In [1]: import numpy as np

In [2]: np.set_printoptions(precision=2, suppress=True, linewidth=120, floatmode="fixed")

In [3]: W0 = np.load("out16.npy")

In [4]: W0
Out[4]: 
array([[ 0.84,  0.07,  0.53],
       [-0.52,  0.35,  0.78],
       [ 0.13,  0.94, -0.33]])

In [5]: W = np.array([[0, 4, 2, 1], [-2, -1, -5, 3], [-1, 2, -1, 0]])

In [6]: coef = np.array([0, 1, -1, 1])

In [7]: H = np.maximum(W0 @ W + coef, 0)

In [8]: (H > 0).mean(axis=0)
Out[8]: array([0.00, 0.67, 0.00, 1.00])

In [9]: H
Out[9]: 
array([[0.00, 5.37, 0.00, 2.05],
       [0.00, 0.14, 0.00, 1.52],
       [0.00, 0.00, 0.00, 3.94]])

In [10]: np.linalg.matrix_rank(H)
Out[10]: np.int64(2)

In [11]: Z = np.array([[0, 2, 0], [3, 2, -5], [3, -5, -5], [5, 2, -3]])

In [12]: W @ Z
Out[12]: 
array([[ 23,   0, -33],
       [ -3,  25,  21],
       [  3,   7,  -5]])

In [13]: rng = np.random.default_rng(492)

In [14]: idx = rng.permutation(3)

In [15]: idx
Out[15]: array([2, 0, 1])

In [16]: other = W0[idx][:, idx]

In [17]: np.round(np.trace(other), 2)
Out[17]: np.float64(0.86)

In [18]: other
Out[18]: 
array([[-0.33,  0.13,  0.94],
       [ 0.53,  0.84,  0.07],
       [ 0.78, -0.52,  0.35]])

In [19]: vec = np.array([1, 0, -2])

In [20]: (W0 @ vec).argmax()
Out[20]: np.int64(2)

In [21]: np.sign((W0 @ vec).round(6))
Out[21]: array([-1.00, -1.00,  1.00])

In [22]: W0 @ np.eye(3)[1]
Out[22]: array([0.07, 0.35, 0.94])

In [23]: (W0 * vec).sum(axis=1)
Out[23]: array([-0.22, -2.08,  0.78])

In [24]: W0 @ vec
Out[24]: array([-0.22, -2.08,  0.78])

In [25]: np.einsum("ij,j->i", W0, vec)
Out[25]: array([-0.22, -2.08,  0.78])

In [26]: E = np.loadtxt("dump.csv", delimiter=",")

In [27]: E
Out[27]: 
array([[-0.89,  0.45],
       [ 0.45,  0.89]])

In [28]: # columns are unit length and at right angles

In [29]: evals, evecs = np.linalg.eig(E)

In [30]: E @ evecs[:, 0] - evals[0] * evecs[:, 0]
Out[30]: array([0.00, 0.00])

In [31]: np.sort(np.linalg.eigvals(np.linalg.inv(E)))
Out[31]: array([-1.00,  1.00])

In [32]: evals
Out[32]: array([-1.00,  1.00])

In [33]: np.sort(np.linalg.eigvals(E.T))
Out[33]: array([-1.00,  1.00])
